% ipython --no-banner

In [1]: import numpy as np

In [2]: import numpy.linalg as la

In [3]: np.set_printoptions(precision=2, suppress=True, linewidth=140)

In [4]: feats = np.load("x.npy")

In [5]: feats
Out[5]: 
array([[ 6,  2,  1,  4,  2,  2,  5,  2,  2,  1,  0,  0],
       [ 5,  1,  0,  3,  1,  1,  4,  1,  1,  0, -1, -1],
       [ 6,  2,  1,  4,  2,  2,  5,  2,  2,  1,  0,  0],
       [ 0, -4, -5, -2, -4, -4, -1, -4, -4, -5, -6, -6],
       [ 0, -4, -5, -2, -4, -4, -1, -4, -4, -5, -6, -6],
       [ 3, -1, -2,  1, -1, -1,  2, -1, -1, -2, -3, -3],
       [ 6,  2,  1,  4,  2,  2,  5,  2,  2,  1,  0,  0],
       [ 6,  2,  1,  4,  2,  2,  5,  2,  2,  1,  0,  0]])

In [6]: np.allclose(feats[:-1].T @ la.lstsq(feats[:-1].T, feats[-1])[0], feats[-1])
Out[6]: True

In [7]: np.abs(np.diag(la.qr(feats)[1])) > 1e-9
Out[7]: array([ True,  True, False, False, False, False, False, False])

In [8]: la.lstsq(feats[:-1].T, feats[-1])[2]
Out[8]: np.int32(2)

In [9]: np.round(feats @ la.pinv(feats) @ feats, 2) + 0
Out[9]: 
array([[ 6.,  2.,  1.,  4.,  2.,  2.,  5.,  2.,  2.,  1.,  0.,  0.],
       [ 5.,  1.,  0.,  3.,  1.,  1.,  4.,  1.,  1.,  0., -1., -1.],
       [ 6.,  2.,  1.,  4.,  2.,  2.,  5.,  2.,  2.,  1.,  0.,  0.],
       [ 0., -4., -5., -2., -4., -4., -1., -4., -4., -5., -6., -6.],
       [ 0., -4., -5., -2., -4., -4., -1., -4., -4., -5., -6., -6.],
       [ 3., -1., -2.,  1., -1., -1.,  2., -1., -1., -2., -3., -3.],
       [ 6.,  2.,  1.,  4.,  2.,  2.,  5.,  2.,  2.,  1.,  0.,  0.],
       [ 6.,  2.,  1.,  4.,  2.,  2.,  5.,  2.,  2.,  1.,  0.,  0.]])
